$ python3 -q
>>> import numpy as np
>>> np.set_printoptions(suppress=True, linewidth=160)
>>> rnd = lambda a: np.round(a, 1) + 0
>>> M = np.load("x.npy")
>>> M
array([[-2,  1,  1,  2,  3,  1],
       [-6,  0,  2,  0,  2,  3],
       [-6,  0,  3,  1,  2,  3],
       [-4,  3,  1,  3,  3,  2],
       [-2,  3,  1,  1,  1,  1]])
>>> rng = np.random.default_rng(7152)
>>> Y = M + rng.integers(-2, 3, (5, 1)) @ rng.integers(-2, 3, (1, 6))
>>> Y
array([[ 0, -3, -1,  6,  7,  1],
       [-5, -2,  1,  2,  4,  3],
       [-4, -4,  1,  5,  6,  3],
       [-3,  1,  0,  5,  5,  2],
       [-1,  1,  0,  3,  3,  1]])
>>> np.linalg.matrix_rank(Y - M, tol=1e-8)
np.int64(1)
>>> np.abs(Y - M).sum(axis=1)
array([16,  8, 16,  8,  8])
>>> Y.ravel(order="F")
array([ 0, -5, -4, -3, -1, -3, -2, -4,  1,  1, -1,  1,  1,  0,  0,  6,  2,  5,  5,  3,  7,  4,  6,  5,  3,  1,  3,  3,  2,  1])
>>> blk = Y.reshape(5, 2, -1)
>>> np.einsum("ihd,jhd->hij", blk, blk).shape
(2, 5, 5)
>>> blk.shape
(5, 2, 3)
>>> Y = M / np.sqrt((M ** 2).mean(axis=1, keepdims=True))
>>> np.linalg.matrix_rank(M - M.mean(axis=1, keepdims=True))
np.int64(5)
>>> cov = M.T @ M
>>> np.diag(cov)
array([96, 19, 16, 15, 27, 24])
>>> (M @ M.T).shape
(5, 5)
>>> rnd(np.linalg.svd(M, compute_uv=False) ** 2)
array([169.4,  22. ,   4.4,   0.8,   0.5])
>>> np.linalg.matrix_rank(cov)
np.int64(5)
>>> np.allclose(cov, cov.T)
True
>>> np.trace(cov), (M ** 2).sum()
(np.int64(197), np.int64(197))
>>> X = np.load("arr.npy")
>>> X
array([[ -2, -10,  -5,   5],
       [ -1, -10,  -5,   4],
       [  2,   2,   1,   5],
       [ -3,  -6,  -3,   0]])
>>> # rows and columns are dependent
>>> U, sig, VT = np.linalg.svd(X)
>>> vecs = VT[:(sig > 1e-8).sum()]
>>> x = X[1] + 4 * X[2] + rng.integers(2) * np.eye(4)[2]
>>> x
array([ 7., -2.,  0., 24.])
>>> rnd(np.diag(vecs.T @ vecs))
array([1. , 0.8, 0.2, 1. ])
>>> np.linalg.matrix_rank(np.vstack([X, x]))
np.int64(4)
>>> rnd(np.linalg.norm(x - vecs.T @ vecs @ x))
np.float64(0.9)
>>> rnd(vecs.T @ vecs)
array([[1. , 0. , 0. , 0. ],
       [0. , 0.8, 0.4, 0. ],
       [0. , 0.4, 0.2, 0. ],
       [0. , 0. , 0. , 1. ]])
>>> np.unique(X.round(6), axis=0).shape
(4, 4)
>>> np.linalg.lstsq(X[:-1].T, X[-1])[2]
np.int32(3)
>>> rnd(X @ np.linalg.pinv(X) @ X)
array([[ -2., -10.,  -5.,   5.],
       [ -1., -10.,  -5.,   4.],
       [  2.,   2.,   1.,   5.],
       [ -3.,  -6.,  -3.,   0.]])
>>> rnd(np.trace(np.linalg.pinv(X) @ X))
np.float64(3.0)
>>> np.allclose(X[:-1].T @ np.linalg.lstsq(X[:-1].T, X[-1])[0], X[-1])
True
>>> t = np.radians(36)
>>> r_ = np.eye(4)
>>> r_[0, 0] = r_[1, 1] = np.cos(t)
>>> r_[0, 1], r_[1, 0] = -np.sin(t), np.sin(t)
>>> rnd(r_)
array([[ 0.8, -0.6,  0. ,  0. ],
       [ 0.6,  0.8,  0. ,  0. ],
       [ 0. ,  0. ,  1. ,  0. ],
       [ 0. ,  0. ,  0. ,  1. ]])
>>> Y = X @ r_.T
>>> rnd(np.abs(Y - X).max(axis=0))
array([6.3, 1.3, 0. , 0. ])
>>> np.allclose(np.linalg.norm(X, axis=1), np.linalg.norm(Y, axis=1))
True
>>> rnd(np.linalg.det(r_)), rnd(np.trace(r_))
(np.float64(1.0), np.float64(3.6))
>>> np.allclose(X @ X.T, Y @ Y.T)
True
>>> rnd(Y)
array([[ 4.3, -9.3, -5. ,  5. ],
       [ 5.1, -8.7, -5. ,  4. ],
       [ 0.4,  2.8,  1. ,  5. ],
       [ 1.1, -6.6, -3. ,  0. ]])
